$ ipython --no-banner

In [1]: import numpy as np

In [2]: import numpy.linalg as la

In [3]: np.set_printoptions(precision=2, suppress=True, linewidth=160, floatmode="fixed")

In [4]: E = np.load("run8.npy")

In [5]: E
Out[5]: 
array([[ 0.00, -2.00,  3.00, -2.00,  1.00],
       [-2.00, -1.00,  3.00,  1.00, -2.00],
       [ 3.00,  2.00,  0.00, -1.00, -2.00],
       [ 2.00,  0.00, -1.00,  3.00,  2.00],
       [ 0.00,  0.00,  0.00,  0.00,  2.00]])

In [6]: round(la.det(2 * E), 2), round(la.det(E), 2)
Out[6]: (np.float64(-6720.0), np.float64(-210.0))

In [7]: round(float(la.det(E)), 2)
Out[7]: -210.0

In [8]: np.round(np.abs(la.eigvals(E)).max(), 2)
Out[8]: np.float64(5.33)

In [9]: (E - E.T) / 2
Out[9]: 
array([[ 0.00,  0.00,  0.00, -2.00,  0.50],
       [ 0.00,  0.00,  0.50,  0.50, -1.00],
       [ 0.00, -0.50,  0.00,  0.00, -1.00],
       [ 2.00, -0.50,  0.00,  0.00,  1.00],
       [-0.50,  1.00,  1.00, -1.00,  0.00]])

In [10]: E.inv()
AttributeError: 'numpy.ndarray' object has no attribute 'inv'


In [11]: np.trace(E)
Out[11]: np.float64(4.0)

In [12]: vec = np.array([-1, -3, -1, -2, -3])

In [13]: rhs = E @ vec

In [14]: c, lr = np.zeros(5), 1 / la.norm(E, 2) ** 2

In [15]: for i in range(40):
    ...:     c -= lr * E.T @ (E @ c - rhs)
    ...:     if i % 10 == 0: print(i, round(la.norm(E @ c - rhs), 2))
    ...: 
0 5.48
10 2.34
20 1.96
30 1.66

In [16]: np.round(la.cond(E), 2)
Out[16]: np.float64(7.7)

In [17]: f = np.array([-3, -5, 0])

In [18]: np.array([np.convolve(row, f, "same") for row in E])
Out[18]: 
array([[  6.00,   1.00,  -9.00,   7.00,  -5.00],
       [ 13.00,  -4.00, -18.00,   1.00,  10.00],
       [-21.00, -10.00,   3.00,  11.00,  10.00],
       [-10.00,   3.00,  -4.00, -21.00, -10.00],
       [  0.00,   0.00,   0.00,  -6.00, -10.00]])

In [19]: np.polyval(f, E[4])
Out[19]: array([  0.00,   0.00,   0.00,   0.00, -22.00])

In [20]: np.cross(E[4, :3], E[2, :3])
Out[20]: array([0.00, 0.00, 0.00])
